% ipython --no-banner

In [1]: import numpy as np

In [2]: np.set_printoptions(precision=2, suppress=True, linewidth=160, legacy="1.25")

In [3]: E = np.array([[-0.1, -2.2, 0.4, 2.1],
   ...:     [0.2, -0.3, -0.1, 1.4],
   ...:     [-0.5, 1.2, 0.4, 0.2]])

In [4]: rng = np.random.default_rng(533)

In [5]: E[0] = E[1] + 0.02 * rng.normal(size=4)

In [6]: E
Out[6]: 
array([[ 0.2 , -0.3 , -0.09,  1.39],
       [ 0.2 , -0.3 , -0.1 ,  1.4 ],
       [-0.5 ,  1.2 ,  0.4 ,  0.2 ]])

In [7]: X = np.loadtxt("x.csv", delimiter=",")

In [8]: X
Out[8]: 
array([[-5.02,  0.5 , -1.79],
       [-2.25, -0.43,  3.01],
       [-3.73,  0.49, -1.12],
       [-5.4 ,  1.13, -1.2 ],
       [-4.3 ,  0.88, -1.93],
       [-1.31,  0.85,  0.27],
       [-6.56,  0.98, -0.74],
       [-3.27, -1.06, -1.28],
       [-0.82,  1.52,  2.52],
       [-2.61,  0.01,  1.96],
       [-3.  ,  1.14,  0.55],
       [-6.08,  0.02, -0.62],
       [-6.36, -1.83, -0.51],
       [-4.39,  1.85,  0.87],
       [-3.04,  1.12,  1.5 ],
       [ 2.76, -2.43, -2.43],
       [ 4.02, -2.03, -0.86],
       [-4.92,  1.58, -0.62],
       [-5.18,  0.26, -1.59],
       [-1.78,  1.33,  0.02],
       [-4.72,  1.07,  0.24],
       [-5.71, -0.19, -1.87],
       [-3.38, -0.15, -0.65],
       [ 2.3 , -0.79, -1.75],
       [-4.91, -1.1 , -2.76],
       [-5.96,  0.18, -1.43],
       [ 4.16, -1.03, -1.67],
       [-2.53,  0.31,  1.61]])

In [9]: x0 = np.array([0, 1, 1])

In [10]: rhs = X @ x0

In [11]: np.round(np.linalg.solve(X.T @ X, X.T @ rhs), 2) + 0
Out[11]: array([0., 1., 1.])

In [12]: np.round(np.linalg.pinv(X) @ X, 2) + 0
Out[12]: 
array([[1., 0., 0.],
       [0., 1., 0.],
       [0., 0., 1.]])

In [13]: rhs = rhs + 0.3 * rng.normal(size=28)

In [14]: rhs
Out[14]: 
array([-1.38,  2.81, -0.94, -0.19, -0.87,  1.11, -0.05, -2.45,  4.07,  2.11,  1.87, -0.66, -2.51,  2.99,  2.89, -4.83, -2.97,  0.64, -1.26,  1.5 ,  1.06,
       -1.94, -0.94, -2.97, -4.51, -1.5 , -3.11,  1.62])

In [15]: c, *_ = np.linalg.lstsq(X, rhs)

In [16]: c.round()
Out[16]: array([0., 1., 1.])

In [17]: np.round(X.T @ (rhs - X @ c), 2) + 0
Out[17]: array([0., 0., 0.])

In [18]: Z = X[[6, 18]].astype(float)

In [19]: for _ in range(7):
    ...:     z = np.linalg.norm(X[:, None] - Z, axis=-1).argmin(axis=1)
    ...:     Z = np.array([X[z == j].mean(axis=0) for j in range(2)])
    ...: 

In [20]: z
Out[20]: array([0, 1, 0, 0, 0, 1, 0, 0, 1, 1, 0, 0, 0, 0, 0, 1, 1, 0, 0, 1, 0, 0, 0, 1, 0, 0, 1, 1])

In [21]: Z
Out[21]: 
array([[-4.77,  0.38, -0.83],
       [ 0.19, -0.27,  0.27]])

In [22]: np.bincount(z)
Out[22]: array([18, 10])

In [23]: Xs = (X - X.mean(axis=0)) / X.std(axis=0)

In [24]: np.argwhere(np.abs(Xs) > 2)
Out[24]: 
array([[ 1,  2],
       [15,  1],
       [16,  0],
       [26,  0]])

In [25]: c = np.linalg.lstsq(np.delete(Xs, 2, axis=1), Xs[:, 2])[0]

In [26]: c
Out[26]: array([0.25, 0.52])

In [27]: np.round(1 - np.var(Xs[:, 2] - np.delete(Xs, 2, axis=1) @ c), 2)
Out[27]: 0.22

In [28]: M2 = np.array([[1, 2], [1, 1], [2, 0]])

In [29]: np.linalg.matrix_rank(X @ M2)
Out[29]: 2

In [30]: np.einsum("ij->j", X)
Out[30]: array([-83.99,   4.18, -12.27])

In [31]: Xs = X - X.mean(axis=0)

In [32]: Uu, sig, Vh = np.linalg.svd(Xs, full_matrices=False)

In [33]: np.abs(Uu[:, 0]).argmax()
Out[33]: 16

In [34]: np.round(Vh[0] * np.sign(Vh[0, np.abs(Vh[0]).argmax()]), 2) + 0
Out[34]: array([ 0.98, -0.18,  0.  ])

In [35]: np.searchsorted(np.cumsum(sig ** 2) / (sig ** 2).sum(), 0.9) + 1
Out[35]: 2

In [36]: np.round(Xs.mean(axis=0), 2) + 0
Out[36]: array([0., 0., 0.])

In [37]: round(float((sig ** 2).sum() ** 2 / (sig ** 4).sum()), 2)
Out[37]: 1.67

In [38]: np.abs(Vh[0]).argmax()
Out[38]: 0

In [39]: F = np.array([[5.02, 10.03, 3.02],
    ...:     [3.34, 11.43, 3.66],
    ...:     [3.48, 12.47, 4.47],
    ...:     [4.32, 10.03, 2.85],
    ...:     [6.63, 7.78, 1.74],
    ...:     [5.53, 7.88, 1.55],
    ...:     [2.87, 7.92, 0.91],
    ...:     [4.57, 6.37, 0.17],
    ...:     [4.27, 9.74, 2.62],
    ...:     [3.24, 6.48, -0.08]])

In [40]: z = F[:, 0] > np.median(F[:, 0])

In [41]: r0 = F[z].mean(axis=0) - F[~z].mean(axis=0)

In [42]: ((F - F.mean(axis=0)) @ r0 > 0).astype(int)
Out[42]: array([0, 0, 0, 0, 1, 1, 0, 1, 0, 1])

In [43]: Uu, sig, Vh = np.linalg.svd(X, full_matrices=False)

In [44]: np.round(Uu.T @ X @ Vh.T, 2) + 0
Out[44]: 
array([[22.63,  0.  ,  0.  ],
       [ 0.  ,  8.6 ,  0.  ],
       [ 0.  ,  0.  ,  4.37]])

In [45]: (sig > 1e-8).sum()
Out[45]: 3

In [46]: round(float(np.sqrt((sig ** 2).sum())), 2), round(np.linalg.norm(X), 2)
Out[46]: (24.6, 24.6)

In [47]: Uu.shape, sig.shape, Vh.shape
Out[47]: ((28, 3), (3,), (3, 3))

In [48]: np.round(Vh @ Vh.T, 2) + 0
Out[48]: 
array([[1., 0., 0.],
       [0., 1., 0.],
       [0., 0., 1.]])

In [49]: M2 = np.array([[-1, 3], [3, 0], [1, 1]])

In [50]: np.vstack([F, M2.T]).shape
Out[50]: (12, 3)

In [51]: np.linalg.matrix_rank(F @ M2)
Out[51]: 2

In [52]: np.linalg.matrix_rank(np.vstack([F, M2.T]))
Out[52]: 3

In [53]: np.einsum("ij->j", F)
Out[53]: array([43.27, 90.13, 20.91])

In [54]: ang = np.radians(15)

In [55]: Rm = np.eye(3)

In [56]: Rm[0, 0] = Rm[2, 2] = np.cos(ang)

In [57]: Rm[0, 2], Rm[2, 0] = -np.sin(ang), np.sin(ang)

In [58]: Rm
Out[58]: 
array([[ 0.97,  0.  , -0.26],
       [ 0.  ,  1.  ,  0.  ],
       [ 0.26,  0.  ,  0.97]])

In [59]: M2 = F @ Rm.T

In [60]: np.allclose(F @ F.T, M2 @ M2.T)
Out[60]: True

In [61]: np.abs(M2 - F).max(axis=0)
Out[61]: array([1.28, 0.  , 1.66])

In [62]: np.allclose(np.linalg.norm(F, axis=1), np.linalg.norm(M2, axis=1))
Out[62]: True

In [63]: np.linalg.svd(F, compute_uv=False), np.linalg.svd(M2, compute_uv=False)
Out[63]: (array([32.9 ,  5.12,  2.26]), array([32.9 ,  5.12,  2.26]))

In [64]: x0 = np.array([3, 2, 1])

In [65]: rhs = Rm @ x0

In [66]: c, lr = np.zeros(3), 1 / np.linalg.norm(Rm, 2) ** 2

In [67]: for i in range(25):
    ...:     c -= lr * Rm.T @ (Rm @ c - rhs)
    ...:     if i % 5 == 0: print(i, round(np.linalg.norm(Rm @ c - rhs), 2))
    ...: 
0 0.0
5 0.0
10 0.0
15 0.0
20 0.0

In [68]: c
Out[68]: array([3., 2., 1.])

In [69]: W0 = np.load("m.npy")

In [70]: W0
Out[70]: 
array([[-0.18, -0.41, -0.39, -0.81],
       [-0.06, -0.9 ,  0.15,  0.4 ],
       [ 0.89, -0.1 , -0.44,  0.07],
       [-0.42,  0.09, -0.8 ,  0.43]])

In [71]: z = rng.permutation(4)

In [72]: M2 = W0[:, z] * rng.choice([-1, 1], 4)

In [73]: M2
Out[73]: 
array([[-0.39,  0.41, -0.81,  0.18],
       [ 0.15,  0.9 ,  0.4 ,  0.06],
       [-0.44,  0.1 ,  0.07, -0.89],
       [-0.8 , -0.09,  0.43,  0.42]])

In [74]: Uu, _, Vh = np.linalg.svd(W0.T @ M2)

In [75]: z
Out[75]: array([2, 1, 3, 0])

In [76]: np.round(np.linalg.lstsq(W0, M2)[0], 2) + 0
Out[76]: 
array([[ 0.,  0.,  0., -1.],
       [ 0., -1.,  0.,  0.],
       [ 1.,  0.,  0.,  0.],
       [ 0.,  0.,  1.,  0.]])

In [77]: x0 = np.array([-2, -3, -1, 1])

In [78]: M2 * x0
Out[78]: 
array([[ 0.78, -1.23,  0.81,  0.18],
       [-0.3 , -2.71, -0.4 ,  0.06],
       [ 0.88, -0.3 , -0.07, -0.89],
       [ 1.59,  0.26, -0.43,  0.42]])

In [79]: M2 @ np.eye(4)[2]
Out[79]: array([-0.81,  0.4 ,  0.07,  0.43])

In [80]: M2 @ np.ones(4)
Out[80]: array([-0.61,  1.51, -1.16, -0.03])

In [81]: (M2 @ x0).argmax()
Out[81]: 3

In [82]: np.linalg.norm(M2 @ x0) <= np.linalg.norm(M2, 2) * np.linalg.norm(x0) + 1e-9
Out[82]: True

In [83]: np.sign((M2 @ x0).round(6))
Out[83]: array([ 1., -1., -1.,  1.])

In [84]: M2 @ x0
Out[84]: array([ 0.54, -3.35, -0.38,  1.84])

In [85]: np.einsum("ij,j->i", M2, x0)
Out[85]: array([ 0.54, -3.35, -0.38,  1.84])

In [86]: m1 = np.loadtxt("out4.csv", delimiter=",")

In [87]: m1
Out[87]: 
array([[ -3.81,  -0.84,   8.58,   0.01],
       [ -2.05,  -1.01,   7.95,  -1.65],
       [ -3.68,  -1.13,   7.21,  -0.73],
       [ -1.74,   1.04,   8.24,   0.42],
       [ -0.72,  -4.44,  -9.36,   6.03],
       [ -2.68,  -0.03,   7.66,  -0.72],
       [  0.93,  -4.6 ,  -9.14,   5.25],
       [  0.17,  -3.45, -10.97,   6.26],
       [  0.14,  -3.51, -10.62,   7.88],
       [ -2.78,   1.14,   6.73,   0.02],
       [ -3.46,  -0.7 ,   9.14,  -1.87],
       [ -2.86,  -0.17,  10.16,  -0.12],
       [ -0.06,  -4.71, -10.31,   5.14],
       [ -0.77,  -3.78, -10.03,   6.5 ],
       [ -3.49,  -1.59,   6.92,  -0.28],
       [ -3.1 ,  -0.14,   8.77,  -2.87],
       [ -3.65,  -3.06,   7.54,   0.9 ],
       [  0.35,  -5.31,  -9.45,   5.3 ],
       [ -3.1 ,  -0.41,   8.78,  -1.03],
       [  0.53,  -5.37, -12.08,   5.91],
       [  8.48,  -4.77,  10.68,   0.2 ],
       [ -4.89,  -0.52,   8.19,   0.46]])

In [88]: z = m1[:, 2] > np.median(m1[:, 2])

In [89]: r0 = m1[z].mean(axis=0) - m1[~z].mean(axis=0)

In [90]: ((m1 - m1.mean(axis=0)) @ r0 > 0).astype(int)
Out[90]: array([1, 1, 1, 1, 0, 1, 0, 0, 0, 1, 1, 1, 0, 0, 1, 1, 1, 0, 1, 0, 1, 1])

In [91]: r0
Out[91]: array([-1.23,  2.38, 14.25, -4.87])

In [92]: z.astype(int)
Out[92]: array([1, 1, 0, 1, 0, 1, 0, 0, 0, 0, 1, 1, 0, 0, 0, 1, 1, 0, 1, 0, 1, 1])

In [93]: Xs = (m1 - m1.mean(axis=0)) / m1.std(axis=0)

In [94]: Xs.std(axis=0)
Out[94]: array([1., 1., 1., 1.])

In [95]: c = np.linalg.lstsq(np.delete(Xs, 0, axis=1), Xs[:, 0])[0]

In [96]: round(1 - np.var(Xs[:, 0] - np.delete(Xs, 0, axis=1) @ c), 2)
Out[96]: 0.53

In [97]: r0 = np.array([1, 3])

In [98]: np.convolve(m1[14], r0)
Out[98]: array([ -3.49, -12.06,   2.15,  20.48,  -0.84])

In [99]: dist = np.linalg.norm(m1[:, None] - m1[None], axis=-1)

In [100]: (dist + 1e9 * np.eye(22)).round(6).argmin(axis=1)
Out[100]: array([21,  5, 14,  9, 13, 18, 17, 13,  7,  5, 18, 18, 17,  4,  2, 10, 14,  6, 10, 12,  1,  0])

In [101]: dist[:5, :5]
Out[101]: 
array([[ 0.  ,  2.51,  1.59,  2.85, 19.51],
       [ 2.51,  0.  ,  2.02,  2.94, 19.29],
       [ 1.59,  2.02,  0.  ,  3.29, 18.44],
       [ 2.85,  2.94,  3.29,  0.  , 19.3 ],
       [19.51, 19.29, 18.44, 19.3 ,  0.  ]])

In [102]: dist.shape
Out[102]: (22, 22)

In [103]: dist[18].round(6).argsort(kind="stable")[:4]
Out[103]: array([18, 10,  5,  0])

In [104]: np.flatnonzero(dist[18] < dist.mean() / 2)
Out[104]: array([ 0,  1,  2,  3,  5,  9, 10, 11, 14, 15, 16, 18, 21])
